In [1]: import numpy as np

In [2]: import numpy.linalg as la

In [3]: np.set_printoptions(suppress=True, linewidth=120)

In [4]: rd = lambda a: np.round(a, 2) + 0

In [5]: K = np.loadtxt("run0.csv", delimiter=",")

In [6]: rd(K)
Out[6]: 
array([[ 0.15,  0.05, -0.05,  0.05,  0.34],
       [ 0.05,  0.02, -0.02,  0.02,  0.11],
       [-0.05, -0.02,  0.02, -0.02, -0.11],
       [ 0.05,  0.02, -0.02,  0.02,  0.11],
       [ 0.34,  0.11, -0.11,  0.11,  0.8 ]])

In [7]: vec = np.array([0, 1, 2, 0, 0])

In [8]: rd(K @ K @ vec)
Out[8]: array([-0.05, -0.02,  0.02, -0.02, -0.11])

In [9]: rd(K @ vec)
Out[9]: array([-0.05, -0.02,  0.02, -0.02, -0.11])

In [10]: rd(np.eye(5) - K)
Out[10]: 
array([[ 0.85, -0.05,  0.05, -0.05, -0.34],
       [-0.05,  0.98,  0.02, -0.02, -0.11],
       [ 0.05,  0.02,  0.98,  0.02,  0.11],
       [-0.05, -0.02,  0.02,  0.98, -0.11],
       [-0.34, -0.11,  0.11, -0.11,  0.2 ]])

In [11]: rd((vec - K @ vec) @ (K @ vec))
Out[11]: np.float64(0.0)

In [12]: np.trace(K)
Out[12]: np.float64(1.0)

In [13]: la.matrix_rank(K, rtol=0.1)
Out[13]: np.int64(1)

In [14]: E = np.load("block2.npy")

In [15]: E
Out[15]: 
array([[ 19,  -7,  14,   1,  -1,   2, -11,   8,   0],
       [ -7,  13, -11,  -1,  -5,  -2,   8,  -2,   9],
       [ 14, -11,  14,   0,   2,   0, -11,   7,  -6],
       [  1,  -1,   0,   3,   1,   6,   1,  -4,   2],
       [ -1,  -5,   2,   1,   3,   2,  -1,  -2,  -4],
       [  2,  -2,   0,   6,   2,  12,   2,  -8,   4],
       [-11,   8, -11,   1,  -1,   2,   9,  -7,   5],
       [  8,  -2,   7,  -4,  -2,  -8,  -7,  10,  -3],
       [  0,   9,  -6,   2,  -4,   4,   5,  -3,  10]])

In [16]: la.lstsq(E[:-1].T, E[-1])[2]
Out[16]: np.int32(3)

In [17]: np.unique(E.round(6), axis=0).shape
Out[17]: (9, 9)

In [18]: rd(E @ la.pinv(E) @ E)
Out[18]: 
array([[ 19.,  -7.,  14.,   1.,  -1.,   2., -11.,   8.,   0.],
       [ -7.,  13., -11.,  -1.,  -5.,  -2.,   8.,  -2.,   9.],
       [ 14., -11.,  14.,   0.,   2.,   0., -11.,   7.,  -6.],
       [  1.,  -1.,   0.,   3.,   1.,   6.,   1.,  -4.,   2.],
       [ -1.,  -5.,   2.,   1.,   3.,   2.,  -1.,  -2.,  -4.],
       [  2.,  -2.,   0.,   6.,   2.,  12.,   2.,  -8.,   4.],
       [-11.,   8., -11.,   1.,  -1.,   2.,   9.,  -7.,   5.],
       [  8.,  -2.,   7.,  -4.,  -2.,  -8.,  -7.,  10.,  -3.],
       [  0.,   9.,  -6.,   2.,  -4.,   4.,   5.,  -3.,  10.]])

In [19]: rd(np.sort(np.abs(la.eigvals(E))))
Out[19]: array([ 0.  ,  0.  ,  0.  ,  0.  ,  0.  ,  0.  , 18.29, 22.6 , 52.11])

In [20]: E @ E
Out[20]: 
array([[ 797, -482,  714,   -3,   41,   -6, -568,  403, -212],
       [-482,  518, -561,   -6, -140,  -12,  433, -232,  329],
       [ 714, -561,  723,  -24,   96,  -48, -576,  393, -327],
       [  -3,   -6,  -24,   69,   21,  138,   42, -105,   54],
       [  41, -140,   96,   21,   65,   42,  -64,  -11,  -98],
       [  -6,  -12,  -48,  138,   42,  276,   84, -210,  108],
       [-568,  433, -576,   42,  -64,   84,  467, -347,  268],
       [ 403, -232,  393, -105,  -11, -210, -347,  359, -187],
       [-212,  329, -327,   54,  -98,  108,  268, -187,  287]])

In [21]: (E + E.T) / 2
Out[21]: 
array([[ 19.,  -7.,  14.,   1.,  -1.,   2., -11.,   8.,   0.],
       [ -7.,  13., -11.,  -1.,  -5.,  -2.,   8.,  -2.,   9.],
       [ 14., -11.,  14.,   0.,   2.,   0., -11.,   7.,  -6.],
       [  1.,  -1.,   0.,   3.,   1.,   6.,   1.,  -4.,   2.],
       [ -1.,  -5.,   2.,   1.,   3.,   2.,  -1.,  -2.,  -4.],
       [  2.,  -2.,   0.,   6.,   2.,  12.,   2.,  -8.,   4.],
       [-11.,   8., -11.,   1.,  -1.,   2.,   9.,  -7.,   5.],
       [  8.,  -2.,   7.,  -4.,  -2.,  -8.,  -7.,  10.,  -3.],
       [  0.,   9.,  -6.,   2.,  -4.,   4.,   5.,  -3.,  10.]])

In [22]: np.allclose(E, E.T)
Out[22]: True

In [23]: rd(la.norm(E, 2) / la.norm(E))
Out[23]: np.float64(0.87)

In [24]: [round(float(x), 2) for x in la.svd(E, compute_uv=False)[:3]]
Out[24]: [52.11, 22.6, 18.29]

In [25]: ev, vecs = la.eigh(E)

In [26]: rd(la.svd(E, compute_uv=False))
Out[26]: array([52.11, 22.6 , 18.29,  0.  ,  0.  ,  0.  ,  0.  ,  0.  ,  0.  ])

In [27]: np.unique(ev.round(6) + 0, return_counts=True)[1]
Out[27]: array([6, 1, 1, 1])

In [28]: rd(ev)
Out[28]: array([ 0.  ,  0.  ,  0.  ,  0.  ,  0.  ,  0.  , 18.29, 22.6 , 52.11])

In [29]: B = np.array([[7, 6, 6],
    ...:     [5, 0, -6],
    ...:     [7, 6, 9],
    ...:     [5, -3, -6],
    ...:     [1, 3, -4],
    ...:     [0, -2, 0],
    ...:     [-2, 9, 8],
    ...:     [-5, 9, -6],
    ...:     [7, -5, 4]])

In [30]: B.T @ E.T
Out[30]: 
array([[ 182,  -14,   88,   50,  -26,  100,  -58,   16,   84],
       [ 161, -107,  168,  -49,    1,  -98, -149,  154,  -94],
       [ 144,  -81,  114,   30,   12,   60,  -81,   27,   -6]])

In [31]: np.einsum("ik,kj->ji", E, B)
Out[31]: 
array([[ 182,  -14,   88,   50,  -26,  100,  -58,   16,   84],
       [ 161, -107,  168,  -49,    1,  -98, -149,  154,  -94],
       [ 144,  -81,  114,   30,   12,   60,  -81,   27,   -6]])

In [32]: M = np.load("layer4.npy")

In [33]: M
Out[33]: 
array([[ 0,  0,  3,  0,  0],
       [ 0,  0,  0,  1,  0],
       [ 0,  0, -1,  0, -3],
       [ 0,  1,  0,  0,  0],
       [ 0,  4,  0,  0,  0],
       [ 0,  4,  0,  0, -5],
       [ 0,  0,  0,  1,  0],
       [ 5,  0,  0, -2,  0],
       [ 4,  0,  0,  0, -4],
       [ 0,  0, -2,  0,  0],
       [ 0,  0,  3,  3, -1],
       [ 0,  0,  0, -5, -3]])

In [34]: Uu, sigma, VT = la.svd(E)

In [35]: vecs = VT[:(sigma > 1e-8).sum()]

In [36]: rng = np.random.default_rng(143328)

In [37]: vec = E[5] + 2 * E[0] + rng.integers(2) * np.eye(9)[5]

In [38]: vec
Out[38]: array([ 40., -16.,  28.,   8.,   0.,  16., -20.,   8.,   4.])

In [39]: la.matrix_rank(np.vstack([E, vec]))
Out[39]: np.int64(3)

In [40]: rd(la.norm(vec - vecs.T @ vecs @ vec))
Out[40]: np.float64(0.0)

In [41]: rd(np.diag(vecs.T @ vecs))
Out[41]: array([0.56, 0.41, 0.27, 0.13, 0.15, 0.53, 0.17, 0.33, 0.44])

In [42]: r = la.matrix_rank(E)

In [43]: r
Out[43]: np.int64(3)

In [44]: ns = la.svd(E)[2][r:].T

In [45]: ns.shape
Out[45]: (9, 6)

In [46]: np.allclose(E @ ns, 0)
Out[46]: True

In [47]: [int(la.matrix_rank(E[:i])) for i in range(1, len(E) + 1)]
Out[47]: [1, 2, 3, 3, 3, 3, 3, 3, 3]

In [48]: [int(la.matrix_rank(np.delete(E, i, axis=0))) for i in range(9)]
Out[48]: [3, 3, 3, 3, 3, 3, 3, 3, 3]
